In [1]: import numpy as np

In [2]: from numpy import linalg as LA

In [3]: np.set_printoptions(precision=3, suppress=True, linewidth=100)

In [4]: M2 = np.array([[-3, 1, 0]])

In [5]: M = np.block([[np.zeros((1, 1)), M2], [M2.T, np.zeros((3, 3))]])

In [6]: M
Out[6]: 
array([[ 0., -3.,  1.,  0.],
       [-3.,  0.,  0.,  0.],
       [ 1.,  0.,  0.,  0.],
       [ 0.,  0.,  0.,  0.]])

In [7]: # 2 blocks once reordered

In [8]: [round(float(LA.det(M[:i, :i])), 2) + 0 for i in range(1, 5)]
Out[8]: [0.0, -9.0, 0.0, 0.0]

In [9]: round(float(LA.eigvalsh(M).min()), 3)
Out[9]: -3.162

In [10]: np.all(LA.eigvalsh(M) > 0)
Out[10]: np.False_

In [11]: A = np.loadtxt("out5.csv", delimiter=",")

In [12]: A
Out[12]: 
array([[ 16.,   0.,   6.,   8.,   6.,   4.,  10.],
       [  0.,   0.,   0.,   0.,   0.,   0.,   0.],
       [  8.,   0.,   3.,   4.,   3.,   2.,   5.],
       [-24.,   0.,  -9., -12.,  -9.,  -6., -15.],
       [  8.,   0.,   3.,   4.,   3.,   2.,   5.],
       [-24.,   0.,  -9., -12.,  -9.,  -6., -15.],
       [-24.,   0.,  -9., -12.,  -9.,  -6., -15.],
       [  0.,   0.,   0.,   0.,   0.,   0.,   0.],
       [  0.,   0.,   0.,   0.,   0.,   0.,   0.],
       [-24.,   0.,  -9., -12.,  -9.,  -6., -15.],
       [-24.,   0.,  -9., -12.,  -9.,  -6., -15.],
       [-16.,   0.,  -6.,  -8.,  -6.,  -4., -10.],
       [ 16.,   0.,   6.,   8.,   6.,   4.,  10.]])

In [13]: rk = LA.matrix_rank(A)

In [14]: rk
Out[14]: np.int64(1)

In [15]: N = LA.svd(A)[2][rk:].T

In [16]: [int(LA.matrix_rank(A[:i])) for i in range(1, len(A) + 1)]
Out[16]: [1, 1, 1, 1, 1, 1, 1, 1, 1, 1, 1, 1, 1]

In [17]: [int(LA.matrix_rank(A[:, :j + 1])) for j in range(7)]
Out[17]: [1, 1, 1, 1, 1, 1, 1]

In [18]: N.shape
Out[18]: (7, 6)

In [19]: [int(LA.matrix_rank(np.delete(A, i, axis=0))) for i in range(13)]
Out[19]: [1, 1, 1, 1, 1, 1, 1, 1, 1, 1, 1, 1, 1]
